% python3 -q
>>> import numpy as np
>>> np.set_printoptions(precision=2, suppress=True, linewidth=100)
>>> m1 = np.loadtxt("x.csv", delimiter=",")
>>> m1
array([[ 0.71, -0.34,  0.13,  0.02, -0.27],
       [-0.34,  0.6 ,  0.15,  0.02, -0.32],
       [ 0.13,  0.15,  0.94, -0.01,  0.12],
       [ 0.02,  0.02, -0.01,  1.  ,  0.02],
       [-0.27, -0.32,  0.12,  0.02,  0.74]])
>>> # symmetric, so the eigenvalues are real
>>> Uu, s, vt = np.linalg.svd(m1)
>>> s.round(2) + 0
array([1., 1., 1., 1., 0.])
>>> B = Uu[:, :4] @ np.diag(s[:4]) @ vt[:4]
>>> np.linalg.matrix_rank(m1, rtol=0.05)
np.int64(4)
>>> np.linalg.cond(m1) > 100
np.True_
>>> arr = np.load("arr.npy")
>>> arr
array([[ 2,  0,  0,  0,  0,  0],
       [-2,  1,  0,  0,  0,  0],
       [ 2,  0,  1,  0,  0,  0],
       [ 1, -2,  0,  0,  0,  0],
       [ 0, -1, -1,  0,  1,  0],
       [-1, -1, -2,  0,  2, -2]])
>>> # triangular: eigenvalues sit on the diagonal
>>> np.linalg.cond(arr) > 100
np.True_
>>> [round(float(x), 2) for x in np.linalg.svd(arr, compute_uv=False)[:3]]
[4.34, 3.69, 1.64]
>>> np.linalg.matrix_rank(arr, rtol=0.1)
np.int64(5)
>>> [int(np.linalg.matrix_rank(np.linalg.matrix_power(arr, p))) for p in range(1, 7)]
[5, 5, 5, 5, 5, 5]
>>> try:
...     np.linalg.inv(arr)
... except np.linalg.LinAlgError as e:
...     print("failed:", e)
... 
failed: Singular matrix
>>> np.prod(np.diag(arr)), round(float(np.linalg.det(arr)), 2)
(np.int64(0), 0.0)
>>> arr @ arr
array([[ 4,  0,  0,  0,  0,  0],
       [-6,  1,  0,  0,  0,  0],
       [ 6,  0,  1,  0,  0,  0],
       [ 6, -2,  0,  0,  0,  0],
       [ 0, -2, -2,  0,  1,  0],
       [-2, -1,  0,  0, -2,  4]])
>>> np.sort(np.linalg.eigvals(arr))
array([-2.,  0.,  1.,  1.,  1.,  2.])
>>> np.linalg.matrix_rank(arr - arr[0, 0] * np.eye(6))
np.int64(5)
>>> np.trace(arr)
np.int64(3)
>>> np.linalg.matrix_power(arr, 3)
array([[  8,   0,   0,   0,   0,   0],
       [-14,   1,   0,   0,   0,   0],
       [ 14,   0,   1,   0,   0,   0],
       [ 16,  -2,   0,   0,   0,   0],
       [  0,  -3,  -3,   0,   1,   0],
       [ -6,  -3,  -6,   0,   6,  -8]])
>>> (arr + arr.T) / 2
array([[ 2. , -1. ,  1. ,  0.5,  0. , -0.5],
       [-1. ,  1. ,  0. , -1. , -0.5, -0.5],
       [ 1. ,  0. ,  1. ,  0. , -0.5, -1. ],
       [ 0.5, -1. ,  0. ,  0. ,  0. ,  0. ],
       [ 0. , -0.5, -0.5,  0. ,  1. ,  1. ],
       [-0.5, -0.5, -1. ,  0. ,  1. , -2. ]])
>>> np.sort(np.abs(np.linalg.eigvals(arr)))
array([0., 1., 1., 1., 2., 2.])
>>> np.allclose(arr @ arr.T, arr.T @ arr)
False
>>> arr.inv()
Traceback (most recent call last):
  File "<python-input-27>", line 1, in <module>
    arr.inv()
    ^^^^^^^
AttributeError: 'numpy.ndarray' object has no attribute 'inv'
>>> np.round(np.linalg.det(arr), 2)
np.float64(0.0)
